% python3 -q
>>> import numpy as np
>>> np.set_printoptions(precision=2, suppress=True, linewidth=200)
>>> def tidy(a):
...     return np.round(a, 2) + 0
... 
>>> rng = np.random.default_rng(44223)
>>> idx = rng.integers(0, 3, 6)
>>> arr = (idx[:, None] == idx) * 4 + np.eye(6)
>>> print(arr)
[[5. 0. 4. 0. 0. 0.]
 [0. 5. 0. 0. 4. 4.]
 [4. 0. 5. 0. 0. 0.]
 [0. 0. 0. 5. 0. 0.]
 [0. 4. 0. 0. 5. 4.]
 [0. 4. 0. 0. 4. 5.]]
>>> Lm = np.linalg.cholesky(arr)
>>> print(tidy(np.diag(Lm) ** 2))
[5.   5.   1.8  5.   1.8  1.44]
>>> tidy(np.prod(np.diag(Lm)) ** 2), tidy(np.linalg.det(arr))
(np.float64(585.0), np.float64(585.0))
>>> print(arr / np.sqrt(np.outer(np.diag(arr), np.diag(arr))))
[[1.  0.  0.8 0.  0.  0. ]
 [0.  1.  0.  0.  0.8 0.8]
 [0.8 0.  1.  0.  0.  0. ]
 [0.  0.  0.  1.  0.  0. ]
 [0.  0.8 0.  0.  1.  0.8]
 [0.  0.8 0.  0.  0.8 1. ]]
>>> np.linalg.eigvalsh(arr).min() > 0
np.True_
>>> W0 = np.load("a.npy")
>>> W0
array([[ 5.,  2., -1.,  1.,  3., -1., -2.,  0., -3.],
       [ 2.,  8., -2.,  2.,  6., -2., -4.,  0., -6.],
       [-1., -2.,  5., -1., -3.,  1.,  2.,  0.,  3.],
       [ 1.,  2., -1.,  5.,  3., -1., -2.,  0., -3.],
       [ 3.,  6., -3.,  3., 13., -3., -6.,  0., -9.],
       [-1., -2.,  1., -1., -3.,  5.,  2.,  0.,  3.],
       [-2., -4.,  2., -2., -6.,  2.,  8.,  0.,  6.],
       [ 0.,  0.,  0.,  0.,  0.,  0.,  0.,  4.,  0.],
       [-3., -6.,  3., -3., -9.,  3.,  6.,  0., 13.]])
>>> q, V = np.linalg.qr(W0[:, :4])[0], np.linalg.qr(W0[:, 4:])[0]
>>> sig = np.linalg.svd(q.T @ V, compute_uv=False)
>>> print(tidy(np.linalg.norm(q @ q.T - V @ V.T, 2)))
1.0
>>> q, r_ = np.linalg.qr(W0)
>>> tidy(np.abs(np.diag(r_)))
array([7.35, 7.81, 4.35, 4.3 , 5.95, 4.12, 4.44, 4.  , 4.77])
>>> tidy(abs(r_[0, 0])), tidy(np.linalg.norm(W0[:, 0]))
(np.float64(7.35), np.float64(7.35))
>>> tidy(q @ r_)
array([[ 5.,  2., -1.,  1.,  3., -1., -2.,  0., -3.],
       [ 2.,  8., -2.,  2.,  6., -2., -4.,  0., -6.],
       [-1., -2.,  5., -1., -3.,  1.,  2.,  0.,  3.],
       [ 1.,  2., -1.,  5.,  3., -1., -2.,  0., -3.],
       [ 3.,  6., -3.,  3., 13., -3., -6.,  0., -9.],
       [-1., -2.,  1., -1., -3.,  5.,  2.,  0.,  3.],
       [-2., -4.,  2., -2., -6.,  2.,  8.,  0.,  6.],
       [ 0.,  0.,  0.,  0.,  0.,  0.,  0.,  4.,  0.],
       [-3., -6.,  3., -3., -9.,  3.,  6.,  0., 13.]])
>>> vec = np.ones(9)
>>> for _ in range(4):
...     vec = W0 @ vec
...     vec /= np.linalg.norm(vec)
...     print(round(vec @ W0 @ vec, 2))
... 
4.0
4.0
4.0
4.0
>>> tidy(np.linalg.eigvalsh(W0)[-1])
np.float64(34.0)
>>> tidy(vec)
array([0.33, 0.33, 0.33, 0.33, 0.33, 0.33, 0.33, 0.33, 0.33])
>>> w, V = np.linalg.eigvalsh(W0)
Traceback (most recent call last):
  File "<python-input-25>", line 1, in <module>
    w, V = np.linalg.eigvalsh(W0)
    ^^^^
ValueError: too many values to unpack (expected 2)
>>> w, V = np.linalg.eigh(W0)
>>> tidy(w.sum()), np.trace(W0)
(np.float64(66.0), np.float64(66.0))
>>> np.abs(V[:, -1]).round(6).argmax()
np.int64(4)
>>> tidy(np.linalg.eigvalsh(W0 + -1 * np.eye(9)))
array([ 3.,  3.,  3.,  3.,  3.,  3.,  3.,  3., 33.])
>>> tidy(w)
array([ 4.,  4.,  4.,  4.,  4.,  4.,  4.,  4., 34.])
>>> tidy(V @ np.diag(w) @ V.T)
array([[ 5.,  2., -1.,  1.,  3., -1., -2.,  0., -3.],
       [ 2.,  8., -2.,  2.,  6., -2., -4.,  0., -6.],
       [-1., -2.,  5., -1., -3.,  1.,  2.,  0.,  3.],
       [ 1.,  2., -1.,  5.,  3., -1., -2.,  0., -3.],
       [ 3.,  6., -3.,  3., 13., -3., -6.,  0., -9.],
       [-1., -2.,  1., -1., -3.,  5.,  2.,  0.,  3.],
       [-2., -4.,  2., -2., -6.,  2.,  8.,  0.,  6.],
       [ 0.,  0.,  0.,  0.,  0.,  0.,  0.,  4.,  0.],
       [-3., -6.,  3., -3., -9.,  3.,  6.,  0., 13.]])
>>> (w > 1e-8).sum(), (w < -1e-8).sum()
(np.int64(9), np.int64(0))
>>> tidy(V.T @ W0 @ V)
array([[ 4.,  0.,  0.,  0.,  0.,  0.,  0.,  0.,  0.],
       [ 0.,  4.,  0.,  0.,  0.,  0.,  0.,  0.,  0.],
       [ 0.,  0.,  4.,  0.,  0.,  0.,  0.,  0.,  0.],
       [ 0.,  0.,  0.,  4.,  0.,  0.,  0.,  0.,  0.],
       [ 0.,  0.,  0.,  0.,  4.,  0.,  0.,  0.,  0.],
       [ 0.,  0.,  0.,  0.,  0.,  4.,  0.,  0.,  0.],
       [ 0.,  0.,  0.,  0.,  0.,  0.,  4.,  0.,  0.],
       [ 0.,  0.,  0.,  0.,  0.,  0.,  0.,  4.,  0.],
       [ 0.,  0.,  0.,  0.,  0.,  0.,  0.,  0., 34.]])
>>> tidy(np.abs(V[:, -1]))
array([0.18, 0.37, 0.18, 0.18, 0.55, 0.18, 0.37, 0.  , 0.55])
>>> tidy(np.linalg.svd(W0, compute_uv=False))
array([34.,  4.,  4.,  4.,  4.,  4.,  4.,  4.,  4.])
